% python3 -q
>>> import numpy as np
>>> np.set_printoptions(suppress=True, linewidth=140)
>>> E = np.load("dump.npy")
>>> E
array([[0, 1, 0, 0],
       [1, 0, 0, 0],
       [0, 0, 0, 0],
       [0, 0, 0, 0]])
>>> hat = np.triu(np.array([[7, 2, 0, 8], [2, 5, 6, 3], [9, 6, 7, 9], [2, 3, 7, 5]]), 1) + np.eye(4)
>>> B = hat @ E @ np.linalg.inv(hat)
>>> np.linalg.matrix_rank(B)
np.int64(2)
>>> np.round(np.linalg.det(B), 2)
np.float64(0.0)
>>> np.trace(B), np.trace(E)
(np.float64(0.0), np.int64(0))
>>> U, sig, Vt = np.linalg.svd(E)
>>> np.argmax(sig[:-1] / (sig[1:] + 1e-6)) + 1
np.int64(2)
>>> sig
array([1., 1., 0., 0.])
>>> B = U[:, :2] @ np.diag(sig[:2]) @ Vt[:2]
>>> np.abs(E - B).max()
np.float64(0.0)
>>> B
array([[0., 1., 0., 0.],
       [1., 0., 0., 0.],
       [0., 0., 0., 0.],
       [0., 0., 0., 0.]])
>>> round(np.linalg.norm(E - B, 2), 2), sig[2]
(np.float64(0.0), np.float64(0.0))
>>> np.round(np.linalg.norm(E - B) / np.linalg.norm(E), 2)
np.float64(0.0)
>>> np.unique(E.round(6), axis=0).shape
(3, 4)
>>> try:
...     np.linalg.inv(E)
... except np.linalg.LinAlgError as e:
...     print(e)
... 
Singular matrix
>>> np.allclose(E[:-1].T @ np.linalg.lstsq(E[:-1].T, E[-1])[0], E[-1])
True
>>> vals, evecs = np.linalg.eigh(E)
>>> vec = np.array([1, 3, 3, 1])
>>> np.round(np.linalg.eigvalsh(E[1:, 1:]), 2)
array([0., 0., 0.])
>>> vec @ E @ vec
np.int64(6)
>>> np.round(evecs * np.abs(vals) @ evecs.T, 2) + 0
array([[1., 0., 0., 0.],
       [0., 1., 0., 0.],
       [0., 0., 0., 0.],
       [0., 0., 0., 0.]])
